% python3 -q
>>> import numpy as np
>>> np.set_printoptions(precision=1, suppress=True, linewidth=160, sign=" ")
>>> E = np.load("x.npy")
>>> E
array([[-0.4, -0.3, -0.9],
       [-0.3,  0.9, -0.2],
       [-0.9, -0.2,  0.5]])
>>> # columns are unit length and at right angles
>>> t3 = np.stack([E, 5 * E, E[::-1]])
>>> np.linalg.matrix_rank(t3)
array([ 3,  3,  3])
>>> np.linalg.norm(t3, axis=(1, 2))
array([ 1.7,  8.7,  1.7])
>>> np.linalg.matrix_rank(t3.reshape(3, -1))
np.int64(2)
>>> cent = np.sign(np.array([[-6, -1], [9, 9]]))
>>> other = (np.tril(cent, -1) + np.eye(2)) @ (np.triu(cent, 1) + np.eye(2))
>>> vals = np.array([0, 6])
>>> data = np.rint(other * vals @ np.linalg.inv(other)) + 0
>>> data
array([[ 6., -6.],
       [ 0.,  0.]])
>>> # row 0 dominates
>>> rank = np.linalg.matrix_rank(data)
>>> rank
np.int64(1)
>>> null = np.linalg.svd(data)[2][rank:].T
>>> [int(np.linalg.matrix_rank(np.delete(data, i, axis=0))) for i in range(2)]
[0, 1]
>>> np.allclose(data @ null, 0)
True
>>> null @ null.T
array([[ 0.5,  0.5],
       [ 0.5,  0.5]])
>>> data @ null
array([[ 0.],
       [ 0.]])
>>> arr = np.array([[2.0, -13.0, 6.0, -11.0],
...     [0.0, -16.0, 8.0, -16.0],
...     [0.0, -6.0, 4.0, -6.0],
...     [0.0, 17.0, -8.0, 17.0]])
>>> t3 = np.stack([arr, 5 * arr, arr[::-1]])
>>> np.linalg.norm(t3, axis=(1, 2))
array([  40.4,  202.2,   40.4])
>>> t3.sum(axis=0)
array([[  12.,  -61.,   28.,  -49.],
       [   0., -102.,   52., -102.],
       [   0.,  -52.,   32.,  -52.],
       [   2.,   89.,  -42.,   91.]])
>>> np.linalg.matrix_rank(t3)
array([ 3,  3,  3])
>>> np.linalg.matrix_rank(t3.reshape(3, -1))
np.int64(2)
>>> (t3 @ arr.T).shape
(3, 4, 4)
>>> def softmax(z):
...     e = np.exp(z - z.max(axis=-1, keepdims=True))
...     return e / e.sum(axis=-1, keepdims=True)
... 
>>> softmax(arr).sum(axis=1)
array([ 1.,  1.,  1.,  1.])
>>> scores = arr @ arr.T / np.sqrt(4)
>>> softmax(scores).round(6).argmax(axis=1)
array([ 1,  1,  1,  3])
